$ ipython --no-banner

In [1]: import numpy as np

In [2]: from numpy import linalg as LA

In [3]: np.set_printoptions(suppress=True, linewidth=200)

In [4]: rnd = lambda a: np.round(a, 3) + 0

In [5]: M = np.load("a.npy")

In [6]: M
Out[6]: 
array([[ 2,  0,  6, -1,  1],
       [-3, -1, -9,  3, -3],
       [ 0, -3,  0,  2, -3],
       [ 2,  2,  6,  2,  3],
       [-2, -3, -6, -2, -2],
       [ 2,  0,  6,  3, -3]])

In [7]: # looks like rank 4

In [8]: Uu, s, Vh = LA.svd(M)

In [9]: np.argmax(s[:-1] / (s[1:] + 1e-6)) + 1
Out[9]: np.int64(4)

In [10]: rnd(s)
Out[10]: array([16.395,  7.122,  4.751,  1.708,  0.   ])

In [11]: B = Uu[:, :4] @ np.diag(s[:4]) @ Vh[:4]

In [12]: LA.matrix_rank(M, rtol=0.05)
Out[12]: np.int64(4)

In [13]: rnd(LA.norm(M - B) / LA.norm(M))
Out[13]: np.float64(0.0)

In [14]: Uu, s, Vh = LA.svd(M)

In [15]: evecs = Vh[:(s > 1e-8).sum()]

In [16]: rng = np.random.default_rng(87)

In [17]: vec = M[1] + -3 * M[0] + rng.integers(2) * np.eye(5)[2]

In [18]: vec
Out[18]: array([ -9.,  -1., -26.,   6.,  -6.])

In [19]: np.allclose(evecs.T @ evecs @ vec, vec)
Out[19]: False

In [20]: rnd(LA.norm(vec - evecs.T @ evecs @ vec))
Out[20]: np.float64(0.316)

In [21]: K = np.load("sample5.npy")

In [22]: K
Out[22]: 
array([[ 1,  0,  0,  0,  0,  0,  0,  0],
       [ 1,  1,  0,  0,  0,  0,  0,  0],
       [ 3,  2,  1,  0,  0,  0,  0,  0],
       [-3,  2,  1,  1,  0,  0,  0,  0],
       [ 0, -3,  0, -1,  1,  0,  0,  0],
       [ 0, -3, -2,  1, -1,  1,  0,  0],
       [-2, -1, -2, -3,  2, -3,  1,  0],
       [ 3, -2,  2,  3,  3, -1,  0,  1]])

In [23]: # triangular, det is the product of the diagonal

In [24]: B = M / np.sqrt((M ** 2).mean(axis=1, keepdims=True))

In [25]: rnd(B[0])
Out[25]: array([ 0.69 ,  0.   ,  2.07 , -0.345,  0.345])

In [26]: rnd(LA.norm(B, axis=1))
Out[26]: array([2.236, 2.236, 2.236, 2.236, 2.236, 2.236])

In [27]: LA.matrix_rank(M - M.mean(axis=1, keepdims=True))
Out[27]: np.int64(4)

In [28]: rnd(M - M.mean(axis=1, keepdims=True))
Out[28]: 
array([[ 0.4, -1.6,  4.4, -2.6, -0.6],
       [-0.4,  1.6, -6.4,  5.6, -0.4],
       [ 0.8, -2.2,  0.8,  2.8, -2.2],
       [-1. , -1. ,  3. , -1. ,  0. ],
       [ 1. ,  0. , -3. ,  1. ,  1. ],
       [ 0.4, -1.6,  4.4,  1.4, -4.6]])
